$ python3 -q
>>> import numpy as np
>>> np.set_printoptions(suppress=True, linewidth=160)
>>> arr = np.load("w.npy")
>>> arr
array([[ 0.1, -1.1,  0.3,  0.1, -2.4],
       [ 0.5, -0.3, -0.6,  1.5,  0.4],
       [ 1.7, -1. ,  1.4, -3. ,  1.1],
       [-1.5, -1. , -2.4, -0.5,  1.1],
       [ 2.6,  0.1,  0.4, -1.5, -1.3]])
>>> U, sigma, Vt = np.linalg.svd(arr, full_matrices=False)
>>> np.round(sigma / sigma[0], 1)
array([1. , 0.7, 0.5, 0.3, 0.2])
>>> np.round(np.abs(Vt[0]), 1)
array([0.6, 0.1, 0.4, 0.6, 0.2])
>>> (sigma > 1e-8).sum()
np.int64(5)
>>> sigma.round(1)
array([5. , 3.5, 2.4, 1.7, 1.2])
>>> np.round(np.cumsum(sigma ** 2) / np.sum(sigma ** 2), 1)
array([0.5, 0.8, 0.9, 1. , 1. ])
>>> O, _ = np.linalg.qr(np.array([[-0.3], [0.2]]))
>>> mat = O @ O.T
>>> mat.round(1)
array([[ 0.7, -0.5],
       [-0.5,  0.3]])
>>> # applying it twice changes nothing
>>> w1 = np.array([[9, 2, 1, 1], [2, 7, 0, 8]])
>>> beta = np.array([2, 0, 2, 0])
>>> hid = np.maximum(mat @ w1 + beta, 0)
>>> hid.round(1)
array([[7.3, 0. , 2.7, 0. ],
       [0. , 1.2, 1.5, 2. ]])
>>> (hid > 0).mean(axis=0)
array([0.5, 0.5, 1. , 0.5])
>>> np.linalg.matrix_rank(hid)
np.int64(2)
>>> Z = np.array([[0, 0, 1], [1, 2, -1], [0, 2, 2], [-1, 1, 0]])
>>> (hid @ Z).round(6).argmax(axis=1)
array([2, 1])
>>> rk = np.linalg.matrix_rank(mat)
>>> rk
np.int64(1)
>>> ns = np.linalg.svd(mat)[2][rk:].T
>>> [int(np.linalg.matrix_rank(mat[:, :j + 1])) for j in range(2)]
[1, 1]
>>> np.allclose(mat @ ns, 0)
True
>>> round(np.linalg.norm(arr[0] - arr[3]), 1)
np.float64(4.7)
>>> np.round(np.linalg.norm(arr, axis=1), 1)
array([2.7, 1.8, 4. , 3.2, 3.3])
>>> round(float(np.linalg.norm(arr, 2)), 1)
5.0
>>> round(np.linalg.norm(arr, 1), 1), np.round(np.linalg.norm(arr, np.inf), 1)
(np.float64(6.6), np.float64(8.2))
>>> round(float(np.linalg.norm(arr, "nuc")), 1)
13.9
>>> np.round(np.linalg.norm(arr, axis=0), 1)
array([3.5, 1.8, 2.9, 3.7, 3.2])
>>> np.round(np.linalg.norm(arr) ** 2 / np.linalg.norm(arr, 2) ** 2, 1)
np.float64(1.9)
>>> data = np.load("arr.npy")
>>> data
array([[3, 0, 3],
       [0, 1, 0],
       [0, 0, 0]])
>>> # looks like rank 2
>>> round(np.trace(np.linalg.pinv(data) @ data), 1)
np.float64(2.0)
>>> np.linalg.lstsq(data[:-1].T, data[-1])[2]
np.int32(2)
>>> np.abs(np.diag(np.linalg.qr(data)[1])) > 1e-9
array([ True,  True, False])
>>> np.allclose(data[:-1].T @ np.linalg.lstsq(data[:-1].T, data[-1])[0], data[-1])
True
>>> F = np.loadtxt("test4.csv", delimiter=",")
>>> F
array([[ 1., -1., -1.,  1.,  1., -1., -1.,  1.],
       [ 1.,  1.,  1.,  1., -1., -1., -1., -1.],
       [ 1., -1.,  1., -1., -1.,  1., -1.,  1.]])
>>> A2 = F[0, 0] * F[1:] - np.outer(F[1:, 0], F[0])
>>> A2
array([[ 0.,  2.,  2.,  0., -2.,  0.,  0., -2.],
       [ 0.,  0.,  2., -2., -2.,  2.,  0.,  0.]])
>>> np.flatnonzero(~A2.round(6).any(axis=1))
array([], dtype=int64)
>>> np.linalg.matrix_rank(A2), np.linalg.matrix_rank(F)
(np.int64(2), np.int64(3))
>>> w1 = np.array([[2, 2, 2],
...     [2, 1, 0],
...     [3, 0, 1],
...     [2, 3, 3],
...     [0, 2, 2],
...     [3, 0, 1],
...     [2, 3, 0],
...     [3, 3, 0]])
>>> beta = np.array([0, 1, 0])
>>> hid = np.maximum(F @ w1 + beta, 0)
>>> hid
array([[0., 7., 5.],
       [1., 0., 3.],
       [5., 0., 0.]])
>>> np.linalg.matrix_rank(hid)
np.int64(3)
>>> np.round((hid > 0).mean(axis=0), 1)
array([0.7, 0.3, 0.7])
>>> Z = np.array([[-3, -6], [-9, 4], [9, 4]])
>>> hid @ Z
array([[-18.,  48.],
       [ 24.,   6.],
       [-15., -30.]])
>>> (hid @ Z).round(6).argmax(axis=1)
array([1, 0, 0])
>>> A = np.loadtxt("out6.csv", delimiter=",")
>>> A
array([[ 0.,  0.,  0.],
       [ 7., -5.,  0.],
       [-8., -5., -5.]])
>>> O = arr.astype(float).copy()
>>> for j in range(5):
...     O[:, j] -= O[:, :j] @ (O[:, :j].T @ O[:, j])
...     O[:, j] /= np.linalg.norm(O[:, j])
... 
>>> np.round(O.T @ arr, 1) + 0
array([[ 3.5, -0.1,  1.9, -2.1, -0.9],
       [ 0. ,  1.8,  0.6,  1.5,  0.1],
       [ 0. ,  0. ,  2.1, -0.5, -0.4],
       [ 0. ,  0. ,  0. ,  2.6, -1.5],
       [ 0. ,  0. ,  0. ,  0. ,  2.6]])
>>> A2 = np.array([[-2, 2], [-3, -3], [3, 2]])
>>> np.einsum("ik,kj->ji", A, A2)
array([[  0.,   1.,  16.],
       [  0.,  29., -11.]])
>>> A2.T @ A.T
array([[  0.,   1.,  16.],
       [  0.,  29., -11.]])
>>> m1 = np.load("block6.npy")
>>> m1
array([[31,  3,  9, -6,  9],
       [ 0,  7, -9, -7, -4],
       [ 8,  2,  1,  7, -9],
       [ 5,  1, -4, -6, -7],
       [-5,  5, -5, -4, 20]])
>>> A2 = m1 / np.sqrt((m1 ** 2).mean(axis=1, keepdims=True))
>>> np.linalg.matrix_rank(m1 - m1.mean(axis=1, keepdims=True))
np.int64(4)
>>> np.round(np.linalg.norm(A2, axis=1), 1)
array([2.2, 2.2, 2.2, 2.2, 2.2])
>>> A2[0].round(1)
array([ 2. ,  0.2,  0.6, -0.4,  0.6])
>>> X = np.load("x.npy")
>>> X
array([[ 1, -4,  0],
       [-1,  4,  0],
       [-2,  8,  0]])
>>> np.unique(X.round(6), axis=0).shape
(3, 3)
>>> np.linalg.lstsq(X[:-1].T, X[-1])[2]
np.int32(1)
>>> def softmax(z):
...     e = np.exp(z - z.max(axis=-1, keepdims=True))
...     return e / e.sum(axis=-1, keepdims=True)
... 
>>> np.round(softmax(F[0]), 1) + 0
array([0.2, 0. , 0. , 0.2, 0.2, 0. , 0. , 0.2])
>>> np.round(softmax(10 * F[0]), 1) + 0
array([0.2, 0. , 0. , 0.2, 0.2, 0. , 0. , 0.2])
>>> np.round(softmax(F[0] + 2), 1) + 0
array([0.2, 0. , 0. , 0.2, 0.2, 0. , 0. , 0.2])
>>> S = F @ F.T / np.sqrt(8)
>>> np.round(softmax(S)[0] @ F, 1)
array([ 1. , -0.9, -0.8,  0.9,  0.8, -0.9, -1. ,  0.9])
>>> softmax(S).round(6).argmax(axis=1)
array([0, 1, 2])
>>> np.round(softmax(S + np.triu(np.full(S.shape, -np.inf), 1)), 1)
array([[1. , 0. , 0. ],
       [0.1, 0.9, 0. ],
       [0.1, 0.1, 0.9]])
>>> w1 = np.array([[-2, -2, 1, -1, 2, -1], [0, 1, 2, 2, -1, -2], [0, 0, -2, 0, -2, 2]])
>>> beta = np.array([2, 0, 1, 0, 1, 2])
>>> hid = np.maximum(X @ w1 + beta, 0)
>>> (hid > 0).astype(int)
array([[0, 0, 0, 0, 1, 1],
       [1, 1, 1, 1, 0, 0],
       [1, 1, 1, 1, 0, 0]])
>>> np.round((hid > 0).mean(axis=0), 1)
array([0.7, 0.7, 0.7, 0.7, 0.3, 0.3])
>>> hid
array([[ 0,  0,  0,  0,  7,  9],
       [ 4,  6,  8,  9,  0,  0],
       [ 6, 12, 15, 18,  0,  0]])
>>> Z = np.array([[0, 3], [3, -1], [-2, 3], [2, 0], [-2, 0], [-2, 2]])
>>> w1 @ Z
array([[-12,  -3],
       [  9,   1],
       [  4,  -2]])
